$ python -q
>>> import numpy as np
>>> np.set_printoptions(precision=1, suppress=True, linewidth=100, sign=" ")
>>> W0 = np.load("mat.npy")
>>> W0
array([[ 0,  0,  4, -1,  0, -3,  0],
       [-1,  0,  0,  0,  0,  2,  4],
       [ 0,  0,  0,  0,  0, -4,  0],
       [ 0,  2,  0,  0,  0,  0,  0],
       [ 0,  0,  0, -2,  0,  3,  0]])
>>> x = np.array([1, -2, 1, 0, 0, -1, 1])
>>> h = np.maximum(W0 @ x, 0)
>>> W0 * (h > 1e-9)[:, None]
array([[ 0,  0,  4, -1,  0, -3,  0],
       [-1,  0,  0,  0,  0,  2,  4],
       [ 0,  0,  0,  0,  0, -4,  0],
       [ 0,  0,  0,  0,  0,  0,  0],
       [ 0,  0,  0,  0,  0,  0,  0]])
>>> np.flatnonzero(h > 1e-9)
array([ 0,  1,  2])
>>> np.maximum(W0 @ (3 * x), 0)
array([ 21,   3,  12,   0,   0])
>>> W0.mean(axis=0)
array([-0.2,  0.4,  0.8, -0.6,  0. , -0.4,  0.8])
>>> np.zeros(5, 7)
Traceback (most recent call last):
  File "<python-input-10>", line 1, in <module>
    np.zeros(5, 7)
    ~~~~~~~~^^^^^^
TypeError: Cannot interpret '7' as a data type
>>> round(float(np.linalg.norm(W0)), 1)
8.9
>>> np.linalg.matrix_rank(W0)
np.int64(5)
>>> np.unravel_index(np.abs(W0).argmax(), W0.shape)
(np.int64(0), np.int64(2))
>>> np.linalg.svd(W0, compute_uv=False)
array([ 6.7,  4.1,  3.4,  2. ,  1.4])
>>> W0 @ W0
Traceback (most recent call last):
  File "<python-input-15>", line 1, in <module>
    W0 @ W0
    ~~~^~~~
ValueError: matmul: Input operand 1 has a mismatch in its core dimension 0, with gufunc signature (n?,k),(k,m?)->(n?,m?) (size 5 is different from 7)
>>> gram = W0.T @ W0
>>> np.round(np.linalg.eigvalsh(gram)[::-1], 1) + 0
array([ 45.4,  17.1,  11.6,   4. ,   1.9,   0. ,   0. ])
>>> np.allclose(gram, gram.T)
True
>>> (W0 @ W0.T).shape
(5, 5)
>>> np.linalg.svd(W0, compute_uv=False) ** 2
array([ 45.4,  17.1,  11.6,   4. ,   1.9])
>>> gram
array([[  1,   0,   0,   0,   0,  -2,  -4],
       [  0,   4,   0,   0,   0,   0,   0],
       [  0,   0,  16,  -4,   0, -12,   0],
       [  0,   0,  -4,   5,   0,  -3,   0],
       [  0,   0,   0,   0,   0,   0,   0],
       [ -2,   0, -12,  -3,   0,  38,   8],
       [ -4,   0,   0,   0,   0,   8,  16]])
